% ipython --no-banner

In [1]: import numpy as np

In [2]: from numpy import linalg as LA

In [3]: np.set_printoptions(precision=2, suppress=True, linewidth=140, sign=" ")

In [4]: rd = lambda a: np.round(a, 2) + 0

In [5]: E = np.load("run4.npy")

In [6]: E
Out[6]: 
array([[ 4,  4,  1,  0,  2],
       [ 4, -2,  0,  1, -1],
       [ 1,  0,  0, -4, -2],
       [ 0,  1, -4, -2,  0],
       [ 2, -1, -2,  0, -4]])

In [7]: rd(LA.det(E[::-1]))
Out[7]: np.float64(-1422.0)

In [8]: np.einsum("ij,ji->", E, E)
Out[8]: np.int64(126)

In [9]: rd(LA.det(E.T))
Out[9]: np.float64(-1422.0)

In [10]: print(rd(LA.eigvals(E)))
[ 6.25 -6.63 -5.22 -1.88  3.49]

In [11]: np.kron(np.eye(2, dtype=int), E)
Out[11]: 
array([[ 4,  4,  1,  0,  2,  0,  0,  0,  0,  0],
       [ 4, -2,  0,  1, -1,  0,  0,  0,  0,  0],
       [ 1,  0,  0, -4, -2,  0,  0,  0,  0,  0],
       [ 0,  1, -4, -2,  0,  0,  0,  0,  0,  0],
       [ 2, -1, -2,  0, -4,  0,  0,  0,  0,  0],
       [ 0,  0,  0,  0,  0,  4,  4,  1,  0,  2],
       [ 0,  0,  0,  0,  0,  4, -2,  0,  1, -1],
       [ 0,  0,  0,  0,  0,  1,  0,  0, -4, -2],
       [ 0,  0,  0,  0,  0,  0,  1, -4, -2,  0],
       [ 0,  0,  0,  0,  0,  2, -1, -2,  0, -4]])

In [12]: rng = np.random.default_rng(53)

In [13]: z = rng.permutation(5)

In [14]: z
Out[14]: array([ 2,  0,  4,  1,  3])

In [15]: M2 = E[z][:, z]

In [16]: print(rd(np.sort(np.abs(LA.eigvals(M2)))))
[ 1.88  3.49  5.22  6.25  6.63]

In [17]: np.trace(M2)
Out[17]: np.int64(-4)

In [18]: print(rd(LA.det(M2)), rd(LA.det(E[z])))
-1422.0 -1422.0

In [19]: ev, V = LA.eig(E)

In [20]: rd(np.prod(ev))
Out[20]: np.float64(-1422.0)

In [21]: rd(ev)
Out[21]: array([ 6.25, -6.63, -5.22, -1.88,  3.49])

In [22]: rd(np.sort(LA.eigvals(E @ E)))
Out[22]: array([  3.55,  12.16,  27.28,  39.06,  43.95])

In [23]: rd(E @ V[:, 0] - ev[0] * V[:, 0])
Out[23]: array([ 0.,  0.,  0.,  0.,  0.])

In [24]: u = np.array([-1, -3, -3, -2, -3])

In [25]: M2 = E + np.outer(u, np.eye(5)[1])

In [26]: rd(LA.det(M2) / LA.det(E)), rd(1 + LA.solve(E, u)[1])
Out[26]: (np.float64(1.27), np.float64(1.27))

In [27]: LA.matrix_rank(LA.inv(M2) - LA.inv(E), tol=1e-8)
Out[27]: np.int64(1)

In [28]: print(M2)
[[ 4.  3.  1.  0.  2.]
 [ 4. -5.  0.  1. -1.]
 [ 1. -3.  0. -4. -2.]
 [ 0. -1. -4. -2.  0.]
 [ 2. -4. -2.  0. -4.]]

In [29]: data = np.load("case8.npy")

In [30]: data
Out[30]: 
array([[  4,  -5,   0,  -1,   1,  -2,   3,   2],
       [  3,  -1,   3,  -4,   1,  -4,   7,   0],
       [ -1,   4,   5,   0,   5,  -3,   6,   4],
       [  1,   4,   6,  -1,   0,  -2,   8,   9],
       [ -3,   8,   8,  -3,   3,  -4,   9,   8],
       [  2,   3,   6,   0,   1,   0,   8,   8],
       [  3,   8,  10,   1,   0,  -2,   7,  11],
       [ -2,   6,  10,   0,   2,   2,   5,   6],
       [ -7,   3,  12,  -1,   6,   6,   4,   6],
       [-11,   8,  16,  -3,   3,  10,   8,   3],
       [-13,  12,  20,  -4,   8,   5,  10,   5],
       [-14,  16,  25,  -4,   4,   0,   6,   5],
       [-14,  19,  27,  -9,   3,  -1,   8,   3],
       [ -9,  14,  30,  -9,  -2,  -4,   8,   3],
       [ -6,  11,  31, -11,  -5,  -1,   7,  -1]])

In [31]: z = rng.permutation(8)

In [32]: M2 = data[:, z] * rng.choice([-1, 1], 8)

In [33]: print(M2)
[[  3  -1  -1   0  -5  -2   2   4]
 [  7  -1  -4   3  -1  -4   0   3]
 [  6  -5   0   5   4  -3   4  -1]
 [  8   0  -1   6   4  -2   9   1]
 [  9  -3  -3   8   8  -4   8  -3]
 [  8  -1   0   6   3   0   8   2]
 [  7   0   1  10   8  -2  11   3]
 [  5  -2   0  10   6   2   6  -2]
 [  4  -6  -1  12   3   6   6  -7]
 [  8  -3  -3  16   8  10   3 -11]
 [ 10  -8  -4  20  12   5   5 -13]
 [  6  -4  -4  25  16   0   5 -14]
 [  8  -3  -9  27  19  -1   3 -14]
 [  8   2  -9  30  14  -4   3  -9]
 [  7   5 -11  31  11  -1  -1  -6]]

In [34]: left, _, vt = LA.svd(data.T @ M2)

In [35]: print(z)
[ 6  4  3  2  1  5  7  0]

In [36]: z = rng.permutation(5)

In [37]: M2 = E[:, z] * rng.choice([-1, 1], 5)

In [38]: M2
Out[38]: 
array([[ 2, -1,  0, -4, -4],
       [-1,  0,  1,  2, -4],
       [-2,  0, -4,  0, -1],
       [ 0,  4, -2, -1,  0],
       [-4,  2,  0,  1, -2]])

In [39]: left, _, vt = LA.svd(E.T @ M2)

In [40]: print(z)
[ 4  2  3  1  0]

In [41]: M2 = np.c_[data[:, :7] @ np.array([[-3, 1, -3, 1, 1, 0, 1],
    ...:     [-2, -1, 0, 1, -1, -3, -2],
    ...:     [0, 0, 1, -2, -1, -2, 2],
    ...:     [-3, -3, 2, -1, 0, 1, -2],
    ...:     [-3, -3, 2, -1, -2, 3, -2],
    ...:     [0, 1, -1, 3, 3, -3, -1],
    ...:     [-3, 3, -2, -1, -2, 2, -2]]), np.array([1, 3, 3, 0, 1, 2, 0, 1, 2, 0, 0, 2, 0, 1, 1])]

In [42]: M2
Out[42]: 
array([[ -11,   16,  -16,  -10,   -5,   29,   10,    1],
       [ -19,   30,  -22,  -20,  -27,   22,    7,    3],
       [ -38,   -5,    9,  -27,  -41,   14,  -18,    3],
       [ -32,   22,  -13,  -20,  -31,   -3,   -7,    0],
       [ -34,   12,    3,  -32,  -55,   -4,  -17,    1],
       [ -39,   20,  -14,  -16,  -25,   -2,  -10,    2],
       [ -49,   11,   -9,  -23,  -35,  -23,   -7,    0],
       [ -27,    3,    8,  -17,  -26,  -28,  -10,    1],
       [ -12,   -7,   29,  -19,  -24,  -26,  -13,    2],
       [  -7,   15,   23,  -13,  -27,  -64,  -21,    0],
       [ -27,   -2,   42,  -40,  -66,  -51,  -30,    0],
       [  -8,  -12,   55,  -54,  -75,  -78,   -8,    2],
       [  -2,    8,   42,  -54,  -85,  -92,   -1,    0],
       [   8,   30,   23,  -64,  -77,  -89,   33,    1],
       [  23,   51,    4,  -51,  -55, -104,   53,    1]])

In [43]: LA.matrix_rank(M2)
Out[43]: np.int64(8)

In [44]: rd(LA.norm(LA.qr(data)[0].T @ M2, axis=0) ** 2 / ((M2 ** 2).sum(axis=0) + 1e-12))
Out[44]: array([ 1.  ,  1.  ,  1.  ,  1.  ,  1.  ,  1.  ,  1.  ,  0.78])

In [45]: rd(LA.lstsq(data, M2[:, 0])[0])
Out[45]: array([-3., -2.,  0., -3., -3.,  0., -3.,  0.])

In [46]: th = np.radians(60)

In [47]: R = np.eye(8)

In [48]: R[4, 4] = R[1, 1] = np.cos(th)

In [49]: R[4, 1], R[1, 4] = -np.sin(th), np.sin(th)

In [50]: rd(R)
Out[50]: 
array([[ 1.  ,  0.  ,  0.  ,  0.  ,  0.  ,  0.  ,  0.  ,  0.  ],
       [ 0.  ,  0.5 ,  0.  ,  0.  ,  0.87,  0.  ,  0.  ,  0.  ],
       [ 0.  ,  0.  ,  1.  ,  0.  ,  0.  ,  0.  ,  0.  ,  0.  ],
       [ 0.  ,  0.  ,  0.  ,  1.  ,  0.  ,  0.  ,  0.  ,  0.  ],
       [ 0.  , -0.87,  0.  ,  0.  ,  0.5 ,  0.  ,  0.  ,  0.  ],
       [ 0.  ,  0.  ,  0.  ,  0.  ,  0.  ,  1.  ,  0.  ,  0.  ],
       [ 0.  ,  0.  ,  0.  ,  0.  ,  0.  ,  0.  ,  1.  ,  0.  ],
       [ 0.  ,  0.  ,  0.  ,  0.  ,  0.  ,  0.  ,  0.  ,  1.  ]])

In [51]: M2 = data @ R.T

In [52]: rd(LA.svd(data, compute_uv=False)), rd(LA.svd(M2, compute_uv=False))
Out[52]: 
(array([ 86.08,  24.05,  21.05,  12.08,  10.01,   5.99,   3.52,   2.16]),
 array([ 86.08,  24.05,  21.05,  12.08,  10.01,   5.99,   3.52,   2.16]))

In [53]: np.allclose(LA.norm(data, axis=1), LA.norm(M2, axis=1))
Out[53]: True

In [54]: rd(LA.det(R)), np.trace(R)
Out[54]: (np.float64(1.0), np.float64(7.0))

In [55]: vec = np.array([3, -4, -5, 3, -3, 4, -3, -4])

In [56]: y = data @ vec

In [57]: rd(LA.pinv(data) @ data)
Out[57]: 
array([[ 1.,  0.,  0.,  0.,  0.,  0.,  0.,  0.],
       [ 0.,  1.,  0.,  0.,  0.,  0.,  0.,  0.],
       [ 0.,  0.,  1.,  0.,  0.,  0.,  0.,  0.],
       [ 0.,  0.,  0.,  1.,  0.,  0.,  0.,  0.],
       [ 0.,  0.,  0.,  0.,  1.,  0.,  0.,  0.],
       [ 0.,  0.,  0.,  0.,  0.,  1.,  0.,  0.],
       [ 0.,  0.,  0.,  0.,  0.,  0.,  1.,  0.],
       [ 0.,  0.,  0.,  0.,  0.,  0.,  0.,  1.]])

In [58]: print(rd(LA.solve(data.T @ data, data.T @ y)))
[ 3. -4. -5.  3. -3.  4. -3. -4.]

In [59]: y = y + 0.1 * rng.normal(size=15)

In [60]: rd(y)
Out[60]: 
array([   0.98,  -53.97, -105.12, -114.04, -174.12,  -94.82, -142.93, -117.01, -125.9 , -158.98, -253.05, -293.  , -329.01, -305.64,
       -256.1 ])

In [61]: beta, *_ = LA.lstsq(data, y)

In [62]: beta.round()
Out[62]: array([ 3., -4., -5.,  3., -3.,  4., -3., -4.])

In [63]: rd(data.T @ (y - data @ beta))
Out[63]: array([ 0.,  0.,  0.,  0.,  0.,  0.,  0.,  0.])

In [64]: rd(beta)
Out[64]: array([ 2.98, -4.03, -4.99,  3.03, -3.03,  3.99, -3.  , -3.99])
